$ ipython --no-banner

In [1]: import numpy as np

In [2]: np.set_printoptions(suppress=True, linewidth=120)

In [3]: tidy = lambda a: np.round(a, 2) + 0

In [4]: K = np.load("layer7.npy")

In [5]: K
Out[5]: 
array([[3, 0, 0, 0],
       [0, 4, 0, 0],
       [0, 0, 3, 0],
       [0, 0, 0, 4]])

In [6]: x = np.ones(4)

In [7]: for _ in range(4):
   ...:     x = K @ x
   ...:     x /= np.linalg.norm(x)
   ...:     print(round(x @ K @ x, 2))
   ...: 
3.64
3.76
3.85
3.91

In [8]: tidy(x)
Out[8]: array([0.21, 0.67, 0.21, 0.67])

In [9]: vals, vecs = np.linalg.eigh(K)

In [10]: (vals > 1e-8).sum(), (vals < -1e-8).sum()
Out[10]: (np.int64(4), np.int64(0))

In [11]: np.unique(vals.round(6) + 0, return_counts=True)[1]
Out[11]: array([2, 2])

In [12]: tidy(np.linalg.eigvalsh(K @ K))
Out[12]: array([ 9.,  9., 16., 16.])

In [13]: vecs @ np.diag(vals) @ vecs.T
Out[13]: 
array([[3., 0., 0., 0.],
       [0., 4., 0., 0.],
       [0., 0., 3., 0.],
       [0., 0., 0., 4.]])

In [14]: tidy(np.linalg.svd(K, compute_uv=False))
Out[14]: array([4., 4., 3., 3.])

In [15]: vals
Out[15]: array([3., 3., 4., 4.])

In [16]: data = np.loadtxt("sample12.csv", delimiter=",")

In [17]: tidy(data)
Out[17]: 
array([[  2.14,   1.71,  -0.72,  16.56],
       [  0.86,  -2.11,  -4.56,   4.87],
       [  5.37,  16.1 ,   6.63,   1.03],
       [ -3.9 , -19.6 , -17.26,  -7.61],
       [  3.79,  10.93,   2.07,  -9.4 ],
       [  0.52,  -3.1 ,  -5.6 ,   1.55],
       [  3.46,   8.07,   2.05,   5.76],
       [ -0.53,  -5.54,  -9.12, -14.8 ],
       [  3.67,   8.93,   2.57,   5.47],
       [  4.95,  12.41,   6.58,  20.35],
       [  4.45,  13.42,   3.8 ,  -8.22],
       [  3.06,   5.79,   1.36,  12.15],
       [  2.92,   7.74,  -0.25, -11.74],
       [  0.26,  -4.63,  -6.03,   6.09],
       [  8.86,  28.57,  16.07,  13.26],
       [ -1.66, -10.84, -11.53,  -6.6 ],
       [  5.05,  14.62,   5.93,   3.13],
       [  1.1 ,  -1.35,  -3.88,   6.52],
       [  1.61,  -0.13,  -2.2 ,  14.07],
       [  1.61,   2.65,  -3.6 , -12.42],
       [  2.17,   3.86,  -1.65,  -2.71],
       [  0.66,  -1.76,  -5.66,  -6.15],
       [ -1.02,  -7.72, -10.22, -12.34],
       [  3.32,   7.64,   1.6 ,   4.3 ],
       [  4.36,  11.92,   4.15,   2.67],
       [ -0.6 ,  -6.51,  -8.93,  -8.01],
       [  2.54,   6.15,  -1.13, -10.53],
       [  2.  ,   2.89,  -1.96,  -0.06],
       [ -1.98, -10.71, -13.06, -20.02]])

In [18]: tidy(np.linalg.norm(data, 2) / np.linalg.norm(data))
Out[18]: np.float64(0.84)

In [19]: [round(float(x), 2) for x in np.linalg.svd(data, compute_uv=False)[:3]]
Out[19]: [74.01, 44.14, 18.75]
